% python3 -q
>>> import numpy as np
>>> import numpy.linalg as la
>>> np.set_printoptions(precision=2, suppress=True, linewidth=140)
>>> tidy = lambda a: np.round(a, 2) + 0
>>> Y = np.array([[0, 5, 0, 2], [2, 1, 4, 1], [2, 3, 3, 5], [0, 4, 0, 5]])
>>> W0 = np.triu(Y)
>>> W0
array([[0, 5, 0, 2],
       [0, 1, 4, 1],
       [0, 0, 3, 5],
       [0, 0, 0, 5]])
>>> np.allclose(W0 @ W0.T, W0.T @ W0)
False
>>> W0 @ W0
array([[ 0,  5, 20, 15],
       [ 0,  1, 16, 26],
       [ 0,  0,  9, 40],
       [ 0,  0,  0, 25]])
>>> W0.inv()
Traceback (most recent call last):
  File "<python-input-9>", line 1, in <module>
    W0.inv()
    ^^^^^^
AttributeError: 'numpy.ndarray' object has no attribute 'inv'
>>> tidy(la.det(W0))
np.float64(0.0)
>>> np.trace(W0)
np.int64(9)
>>> rng = np.random.default_rng(57)
>>> Y = W0 + rng.integers(-2, 3, (4, 3)) @ rng.integers(-2, 3, (3, 4))
>>> Y
array([[ 0,  0, -2, -1],
       [ 2, -5, -2, -1],
       [-1,  3,  4,  8],
       [ 4,  3,  1,  3]])
>>> Y - W0
array([[ 0, -5, -2, -3],
       [ 2, -6, -6, -2],
       [-1,  3,  1,  3],
       [ 4,  3,  1, -2]])
>>> la.matrix_rank(Y - W0, tol=1e-8)
np.int64(3)
>>> tidy(la.svd(Y - W0, compute_uv=False))
array([11.38,  5.4 ,  3.08,  0.  ])
>>> data = np.array([[0, 2, -1], [-2, 0, 3], [1, -3, 0]])
>>> x = np.array([6, 7, -3])
>>> h = np.maximum(data @ x, 0)
>>> data.T @ h
array([  0,  34, -17])
>>> Y = np.array([[2, 3], [4, 2], [4, 6], [2, 1]])
>>> la.matrix_rank(W0 @ Y)
np.int64(2)
>>> W0 @ Y
array([[24, 12],
       [22, 27],
       [22, 23],
       [10,  5]])
>>> np.einsum("ik,kj->ji", W0, Y)
array([[24, 22, 22, 10],
       [12, 27, 23,  5]])
>>> P = np.triu(np.array([[0, 1, 0], [1, 1, 1], [1, 1, 1]]), 1) + np.eye(3)
>>> Y = P @ data @ la.inv(P)
>>> tidy(np.poly(Y))
array([ 1.,  0., 14.,  0.])
>>> Y
array([[-2.,  4., -2.],
       [-1., -2.,  5.],
       [ 1., -4.,  4.]])
>>> tidy(la.det(Y))
np.float64(0.0)
>>> np.trace(Y), np.trace(data)
(np.float64(0.0), np.int64(0))
